>>> import numpy as np
>>> from numpy import linalg as LA
>>> np.set_printoptions(suppress=True, linewidth=160)
>>> K = np.load("test1.npy")
>>> print(K)
[[0.5   0.5   0.    0.   ]
 [0.    0.5   0.5   0.   ]
 [0.    0.333 0.667 0.   ]
 [0.    0.    0.333 0.667]]
>>> # a transition matrix
>>> u = np.array([-5, 5, -3, -3])
>>> M2 = K + np.outer(u, np.eye(4)[3])
>>> np.round(LA.det(M2) / LA.det(K), 3), np.round(1 + LA.solve(K, u)[3], 3)
(np.float64(5.964), np.float64(5.964))
>>> LA.matrix_rank(LA.inv(M2) - LA.inv(K), tol=1e-8)
np.int64(1)
>>> np.round(LA.matrix_power(K, 100), 3) + 0
array([[0. , 0.4, 0.6, 0. ],
       [0. , 0.4, 0.6, 0. ],
       [0. , 0.4, 0.6, 0. ],
       [0. , 0.4, 0.6, 0. ]])
>>> print(K @ np.ones(4))
[1. 1. 1. 1.]
>>> p = np.eye(4)[1]
>>> for _ in range(7):
...     p = p @ K
...     print(p.round(3))
... 
[0.  0.5 0.5 0. ]
[0.    0.416 0.584 0.   ]
[0.    0.403 0.597 0.   ]
[0.  0.4 0.6 0. ]
[0.  0.4 0.6 0. ]
[0.  0.4 0.6 0. ]
[0.  0.4 0.6 0. ]
>>> u = np.array([1, -3])
>>> print(np.round(np.array([np.convolve(row, u, "same") for row in K]), 3))
[[ 0.5   -1.    -1.5    0.   ]
 [ 0.     0.5   -1.    -1.5  ]
 [ 0.     0.333 -0.332 -2.001]
 [ 0.     0.     0.333 -0.332]]
